$ python -q
>>> import numpy as np
>>> import numpy.linalg as la
>>> np.set_printoptions(precision=2, suppress=True, linewidth=200, sign=" ")
>>> rnd = lambda a: np.round(a, 2) + 0
>>> M = np.array([[0, 0, 0, 0, 0, 0],
...     [0, 0, 0, 0, 0, 0],
...     [0, 3, 0, 0, 0, 0],
...     [0, 0, 0, 0, 0, 1],
...     [0, 0, 0, 0, 1, 0],
...     [0, 0, 0, 0, 0, 0],
...     [0, 0, 0, 0, 0, 0]])
>>> print(rnd(la.svd(M, compute_uv=False)))
[ 3.  1.  1.  0.  0.  0.]
>>> rank = la.matrix_rank(M)
>>> print(rank)
3
>>> ns = la.svd(M)[2][rank:].T
>>> print(M @ ns)
[[ 0.  0.  0.]
 [ 0.  0.  0.]
 [ 0.  0.  0.]
 [ 0.  0.  0.]
 [ 0.  0.  0.]
 [ 0.  0.  0.]
 [ 0.  0.  0.]]
>>> print(ns @ ns.T)
[[ 1.  0.  0.  0.  0.  0.]
 [ 0.  0.  0.  0.  0.  0.]
 [ 0.  0.  1.  0.  0.  0.]
 [ 0.  0.  0.  1.  0.  0.]
 [ 0.  0.  0.  0.  0.  0.]
 [ 0.  0.  0.  0.  0.  0.]]
>>> print([int(la.matrix_rank(np.delete(M, i, axis=0))) for i in range(7)])
[3, 3, 2, 2, 2, 3, 3]
>>> print(np.allclose(M @ ns, 0))
True
>>> print(ns.shape)
(6, 3)
>>> Uu, sig, VT = la.svd(M)
>>> print(sig)
[ 3.  1.  1.  0.  0.  0.]
>>> print(np.argmax(sig[:-1] / (sig[1:] + 1e-6)) + 1)
3
>>> other = Uu[:, :3] @ np.diag(sig[:3]) @ VT[:3]
>>> print(rnd(la.norm(M - other) / la.norm(M)))
0.0
>>> print(la.matrix_rank(other))
3
>>> print(other)
[[ 0.  0.  0.  0.  0.  0.]
 [ 0.  0.  0.  0.  0.  0.]
 [ 0.  3.  0.  0.  0.  0.]
 [ 0.  0.  0.  0.  0.  1.]
 [ 0.  0.  0.  0.  1.  0.]
 [ 0.  0.  0.  0.  0.  0.]
 [ 0.  0.  0.  0.  0.  0.]]
>>> print(rnd(la.norm(M - other, 2)), sig[3])
0.0 0.0
>>> print(np.abs(M - other).max())
0.0
>>> th = np.radians(180)
>>> R = np.eye(6)
>>> R[3, 3] = R[4, 4] = np.cos(th)
>>> R[3, 4], R[4, 3] = -np.sin(th), np.sin(th)
>>> print(rnd(R))
[[ 1.  0.  0.  0.  0.  0.]
 [ 0.  1.  0.  0.  0.  0.]
 [ 0.  0.  1.  0.  0.  0.]
 [ 0.  0.  0. -1.  0.  0.]
 [ 0.  0.  0.  0. -1.  0.]
 [ 0.  0.  0.  0.  0.  1.]]
>>> other = M @ R.T
>>> print(rnd(la.svd(M, compute_uv=False)), rnd(la.svd(other, compute_uv=False)))
[ 3.  1.  1.  0.  0.  0.] [ 3.  1.  1.  0.  0.  0.]
>>> print(rnd(other))
[[ 0.  0.  0.  0.  0.  0.]
 [ 0.  0.  0.  0.  0.  0.]
 [ 0.  3.  0.  0.  0.  0.]
 [ 0.  0.  0.  0.  0.  1.]
 [ 0.  0.  0.  0. -1.  0.]
 [ 0.  0.  0.  0.  0.  0.]
 [ 0.  0.  0.  0.  0.  0.]]
>>> print(la.matrix_rank(M, rtol=0.1))
3
>>> print(rnd(la.norm(M, 2) / la.norm(M)))
0.9
>>> print(la.cond(M) > 100)
True
>>> print([round(float(x), 2) for x in la.svd(M, compute_uv=False)[:3]])
[3.0, 1.0, 1.0]
>>> feats = np.load("a.npy")
>>> print(feats)
[[ 1.94 -3.58  5.01 -1.48  2.25]
 [-1.21 -0.16  2.8  -2.59  2.99]
 [-3.03  0.92  2.31 -3.47  3.51]
 [-0.08  2.52  1.13 -3.87  4.79]
 [-0.79 -0.88  2.48 -4.58  3.93]
 [ 3.38 -5.08  6.5  -0.19  3.45]
 [ 3.58 -4.69  6.05 -1.11  2.39]
 [ 2.69 -4.96  5.48  0.51  3.71]
 [ 1.77 -6.66  2.86 -0.36  2.75]
 [ 3.65 -4.98  3.86 -0.1   5.02]
 [-1.65 -0.27  1.6  -3.64  3.52]
 [ 1.84 -4.05  4.   -1.35  3.61]
 [ 1.79 -5.65  4.9   1.09  3.09]
 [ 2.77 -6.07  6.44 -1.45  4.85]
 [-0.49 -4.98  6.55  1.23  2.36]
 [ 3.22 -5.71  6.48 -0.45  3.48]
 [ 2.84 -5.37  5.93  2.42  4.39]
 [-0.24  1.99  1.62 -4.37  4.33]
 [-2.85 -1.38  2.36 -2.46  3.49]
 [-1.66 -0.57  2.42 -3.61  2.07]
 [ 2.23 -3.67  6.38 -0.72  2.72]
 [-0.39  0.69  1.71 -3.62  3.55]
 [ 3.03 -6.8   6.64  1.08  3.21]
 [-2.18  1.31  2.82 -3.06  4.01]
 [-1.39  0.56  1.98 -3.13  5.37]
 [-2.24  1.89  1.11 -3.42  3.47]
 [ 2.25 -5.24  7.08 -0.02  3.56]
 [ 2.25 -6.92  4.49 -1.48  0.8 ]]
>>> x = np.array([-5, -8, 7, -7, -4])
>>> print(np.sign((feats @ x).round(6)))
[ 1.  1.  1. -1.  1.  1.  1.  1.  1.  1.  1.  1.  1.  1.  1.  1.  1.  1.  1.  1.  1.  1.  1.  1.  1.  1.  1.  1.]
>>> G = np.cov(feats, rowvar=False)
>>> print(np.argwhere(np.triu(np.abs(np.corrcoef(feats.T)) > 0.8, 1)))
[[ 0  1]
 [ 1  2]
 [ 1  3]
 [ 2  3]]
>>> print(np.argsort(-feats.std(axis=0).round(6), kind="stable"))
[ 1  0  2  3  4]
>>> print(rnd(np.corrcoef(feats.T)))
[[ 1.   -0.82  0.77  0.72 -0.08]
 [-0.82  1.   -0.84 -0.85  0.33]
 [ 0.77 -0.84  1.    0.82 -0.23]
 [ 0.72 -0.85  0.82  1.   -0.16]
 [-0.08  0.33 -0.23 -0.16  1.  ]]
>>> print(rnd(feats.std(axis=0)))
[ 2.15  3.08  1.99  1.9   0.97]
>>> print(rnd(np.corrcoef(feats[:, 1], feats[:, 0])[0, 1]))
-0.82
>>> q, R = la.qr(feats)
>>> print(rnd(abs(R[0, 0])), rnd(la.norm(feats[:, 0])))
12.07 12.07
>>> print(q.shape, R.shape)
(28, 5) (5, 5)
>>> Ac = feats - feats.mean(axis=0)
>>> V = la.svd(Ac)[2][:2]
>>> other = Ac - Ac @ V.T @ V
>>> print(rnd((Ac @ V.T).std(axis=0)))
[ 4.35  1.19]
>>> m1 = np.load("w.npy")
>>> print(m1)
[[  8. -32.  16.  16.]
 [ 16. -56.  32.  16.]
 [ 16. -64.  40.  16.]
 [ 16. -32.  16.   8.]]
>>> def softmax(z):
...     e = np.exp(z - z.max(axis=-1, keepdims=True))
...     return e / e.sum(axis=-1, keepdims=True)
... 
>>> print(rnd(softmax(10 * m1[3])))
[ 0.5  0.   0.5  0. ]
>>> print(softmax(m1).sum(axis=1))
[ 1.  1.  1.  1.]
>>> att = m1 @ m1.T / np.sqrt(4)
>>> print(rnd(softmax(att + np.triu(np.full(att.shape, -np.inf), 1))))
[[ 1.  0.  0.  0.]
 [ 0.  1.  0.  0.]
 [ 0.  0.  1.  0.]
 [ 0.  0.  1.  0.]]
>>> print(softmax(att).round(6).argmax(axis=1))
[ 2  2  2  2]
>>> print(m1 - m1[0])
[[  0.   0.   0.   0.]
 [  8. -24.  16.   0.]
 [  8. -32.  24.   0.]
 [  8.   0.   0.  -8.]]
>>> print(la.matrix_rank(m1))
4
>>> print(np.diff(m1, axis=0))
[[  8. -24.  16.   0.]
 [  0.  -8.   8.   0.]
 [  0.  32. -24.  -8.]]
>>> print(np.unravel_index(np.abs(m1).argmax(), m1.shape))
(np.int64(2), np.int64(1))
>>> print(m1.shape)
(4, 4)
>>> print(m1.sum(axis=1))
[ 8.  8.  8.  8.]
>>> print(m1.sum(axis=0))
[  56. -184.  104.   56.]
>>> print(rnd(la.norm(m1, 2) / la.norm(m1)))
1.0
>>> print(rnd(np.abs(la.svd(m1)[2][-1])))
[ 0.33  0.58  0.67  0.33]
>>> E = np.load("run12.npy")
>>> print(E)
[[ 1  1 -1 -1  1  1 -1 -1]
 [ 1  1  1  1 -1 -1 -1 -1]
 [ 1  1  1  1  1  1  1  1]
 [ 1 -1  1 -1 -1  1 -1  1]
 [ 1 -1 -1  1 -1  1  1 -1]
 [ 1  1 -1 -1 -1 -1  1  1]]
>>> print(rnd(la.svd(E, compute_uv=False)))
[ 2.83  2.83  2.83  2.83  2.83  2.83]
>>> print(la.matrix_rank(E))
6
>>> print(rnd(la.norm(E)))
6.93
>>> print(rnd(E.mean(axis=0)))
[ 1.    0.33  0.    0.   -0.33  0.33  0.    0.  ]
>>> print(E.sum(axis=0))
[ 6  2  0  0 -2  2  0  0]
>>> print(np.diff(E, axis=0))
[[ 0  0  2  2 -2 -2  0  0]
 [ 0  0  0  0  2  2  2  2]
 [ 0 -2  0 -2 -2  0 -2  0]
 [ 0  0 -2  2  0  0  2 -2]
 [ 0  2  0 -2  0 -2  0  2]]
>>> print(E.sum(axis=1))
[ 0  0  8  0  0  0]
>>> print(E - E[0])
[[ 0  0  0  0  0  0  0  0]
 [ 0  0  2  2 -2 -2  0  0]
 [ 0  0  2  2  0  0  2  2]
 [ 0 -2  2  0 -2  0  0  2]
 [ 0 -2  0  2 -2  0  2  0]
 [ 0  0  0  0 -2 -2  2  2]]
>>> other = E[0, 0] * E[1:] - np.outer(E[1:, 0], E[0])
>>> print(other)
[[ 0  0  2  2 -2 -2  0  0]
 [ 0  0  2  2  0  0  2  2]
 [ 0 -2  2  0 -2  0  0  2]
 [ 0 -2  0  2 -2  0  2  0]
 [ 0  0  0  0 -2 -2  2  2]]
>>> print(la.matrix_rank(other), la.matrix_rank(E))
5 6
>>> print(np.flatnonzero(~other.round(6).any(axis=1)))
[]
>>> print(E[:, 0] / E[0, 0])
[ 1.  1.  1.  1.  1.  1.]
>>> rng = np.random.default_rng(18)
>>> other = E + rng.integers(-2, 3, (6, 1)) @ rng.integers(-2, 3, (1, 8))
>>> print(other)
[[-1 -3  3  3  3  1 -1  1]
 [ 2  3 -1 -1 -2 -1 -1 -2]
 [ 2  3 -1 -1  0  1  1  0]
 [ 0 -3  3  1  0  1 -1  2]
 [-1 -5  3  5  1  1  1  1]
 [ 2  3 -3 -3 -2 -1  1  0]]
>>> print(rnd(la.svd(other - E, compute_uv=False)))
[ 13.42   0.     0.     0.     0.     0.  ]
>>> print(np.abs(other - E).sum(axis=1))
[ 18   9   9   9  18   9]
>>> W = np.array([[3, 3, 1, 8],
...     [-1, 8, 3, -5],
...     [-1, -3, -3, 0],
...     [-1, 2, 4, -3],
...     [2, 6, 1, -9],
...     [9, 0, -4, 7],
...     [9, -1, -9, -6],
...     [-6, -7, -3, -8]])
>>> c = np.array([1, 0, -2, 3])
>>> hid = np.maximum(other @ W + c, 0)
>>> print(rnd((hid > 0).mean(axis=0)))
[ 0.5   0.5   0.17  0.67]
>>> cent = np.array([[0, -3, 3], [3, -2, 0], [1, 1, -2], [3, 2, 2]])
>>> print(hid @ cent)
[[   0    0    0]
 [ 247   37   30]
 [ 114 -116   88]
 [  36   24   24]
 [   0  -27   27]
 [ 114  -22   54]]
>>> print((hid @ cent).round(6).argmax(axis=1))
[ 0  0  0  0  2  0]
>>> print(W @ cent)
[[ 34   2  23]
 [ 12 -20 -19]
 [-12   6   3]
 [  1  -3 -17]
 [ -8 -35 -14]
 [ 17 -17  49]
 [-30 -46  33]
 [-48  13 -28]]
>>> Uu, sig, VT = la.svd(E, full_matrices=False)
>>> print(rnd(Uu.T @ Uu))
[[ 1.  0.  0.  0.  0.  0.]
 [ 0.  1.  0.  0.  0.  0.]
 [ 0.  0.  1.  0.  0.  0.]
 [ 0.  0.  0.  1.  0.  0.]
 [ 0.  0.  0.  0.  1.  0.]
 [ 0.  0.  0.  0.  0.  1.]]
>>> print(Uu.shape, sig.shape, VT.shape)
(6, 6) (6,) (6, 8)
>>> print(rnd(np.cumsum(sig ** 2) / np.sum(sig ** 2)))
[ 0.17  0.33  0.5   0.67  0.83  1.  ]
>>> print(rnd(VT @ VT.T))
[[ 1.  0.  0.  0.  0.  0.]
 [ 0.  1.  0.  0.  0.  0.]
 [ 0.  0.  1.  0.  0.  0.]
 [ 0.  0.  0.  1.  0.  0.]
 [ 0.  0.  0.  0.  1.  0.]
 [ 0.  0.  0.  0.  0.  1.]]
>>> print(rnd(sig))
[ 2.83  2.83  2.83  2.83  2.83  2.83]
>>> r0 = np.array([2, -3, -4, 7])
>>> g = np.array([1, 3, 3, 2, 1, 0])
>>> K = np.outer(r0, g)
>>> print(K)
[[  2   6   6   4   2   0]
 [ -3  -9  -9  -6  -3   0]
 [ -4 -12 -12  -8  -4   0]
 [  7  21  21  14   7   0]]
>>> th = np.radians(120)
>>> R = np.eye(6)
>>> R[0, 0] = R[3, 3] = np.cos(th)
>>> R[0, 3], R[3, 0] = -np.sin(th), np.sin(th)
>>> print(rnd(R))
[[-0.5   0.    0.   -0.87  0.    0.  ]
 [ 0.    1.    0.    0.    0.    0.  ]
 [ 0.    0.    1.    0.    0.    0.  ]
 [ 0.87  0.    0.   -0.5   0.    0.  ]
 [ 0.    0.    0.    0.    1.    0.  ]
 [ 0.    0.    0.    0.    0.    1.  ]]
>>> other = K @ R.T
>>> print(rnd(la.det(R)), rnd(np.trace(R)))
1.0 3.0
>>> print(np.allclose(la.norm(K, axis=1), la.norm(other, axis=1)))
True
>>> print(rnd(other))
[[ -4.46   6.     6.    -0.27   2.     0.  ]
 [  6.7   -9.    -9.     0.4   -3.     0.  ]
 [  8.93 -12.   -12.     0.54  -4.     0.  ]
 [-15.62  21.    21.    -0.94   7.     0.  ]]
>>> Uu, sig, VT = la.svd(K)
>>> V = VT[:(sig > 1e-8).sum()]
>>> x = K[0] + 5 * K[1] + rng.integers(2) * np.eye(6)[2]
>>> print(x)
[-13. -39. -38. -26. -13.   0.]
>>> print(la.matrix_rank(np.vstack([K, x])))
2
>>> print(rnd(np.diag(V.T @ V)))
[ 0.04  0.38  0.38  0.17  0.04  0.  ]
>>> print(np.argsort(-la.norm(K, axis=0).round(6), kind="stable")[:3])
[ 1  2  3]
>>> print(la.matrix_rank(K, rtol=0.1))
1
>>> print([round(float(x), 2) for x in la.svd(K, compute_uv=False)[:3]])
[43.27, 0.0, 0.0]
>>> blk = np.stack([K, 3 * K, K[::-1]])
>>> print(blk.sum(axis=0))
[[ 15  45  45  30  15   0]
 [-16 -48 -48 -32 -16   0]
 [-19 -57 -57 -38 -19   0]
 [ 30  90  90  60  30   0]]
>>> print(blk.shape)
(3, 4, 6)
>>> A = np.array([[1, 8, 7, 8, 8],
...     [3, 2, 6, 7, 6],
...     [7, 9, 1, 1, 2],
...     [7, 9, 1, 1, 2],
...     [0, 5, 9, 9, 3]])
>>> other = np.array([[0, -4, -8], [-4, 3, 4]])
>>> cent = np.kron(other, A)
>>> print(cent.shape)
(10, 15)
>>> Uu, sig, VT = la.svd(A)
>>> V = VT[:(sig > 1e-8).sum()]
>>> x = A[3] + 2 * A[1] + rng.integers(2) * np.eye(5)[0]
>>> print(x)
[ 14.  13.  13.  15.  14.]
>>> print(rnd(np.diag(V.T @ V)))
[ 1.    1.    0.53  0.49  0.98]
>>> Uu, sig, VT = la.svd(A)
>>> print(rnd(sig))
[ 25.45  12.96   4.07   3.4    0.  ]
>>> other = Uu[:, :4] @ np.diag(sig[:4]) @ VT[:4]
>>> print(rnd(la.norm(A - other) / la.norm(A)))
0.0
>>> P = np.triu(np.array([[0, 0, -1, 1, 2],
...     [-3, 1, 3, 0, 2],
...     [0, 3, 2, 0, 3],
...     [0, -2, 1, -2, 3],
...     [3, 1, 1, 3, -2]]), 1) + np.eye(5)
>>> other = P @ A @ la.inv(P)
>>> print(rnd(la.det(other)))
0.0
>>> print(rnd(np.poly(other)))
[    1.    -8.  -289. -2080. -4500.     0.]
>>> print(other)
[[  1.  18. -28.  25. -15.]
 [ 24.  39. -66.   4.  78.]
 [  7.  24. -37.  21.  -3.]
 [  7.  24. -37.  21.  -3.]
 [  0.   5.  -6.   9. -16.]]
>>> print(np.trace(other), np.trace(A))
8.0 8
>>> print(la.matrix_rank(other))
4
>>> print(P @ A - A @ P)
[[  0.  10.  -5.  17. -57.]
 [ 21.  37.  18.  18. -37.]
 [  0.  15.   7.  20. -29.]
 [  0.  15.   7.  20. -29.]
 [  0.   0. -15.   0. -64.]]
>>> rank = la.matrix_rank(A)
>>> print(rank)
4
>>> ns = la.svd(A)[2][rank:].T
>>> print(rnd(ns[:, 0] / ns[np.abs(ns[:, 0]).round(6).argmax(), 0]))
[-0.02  0.06 -0.96  1.   -0.22]
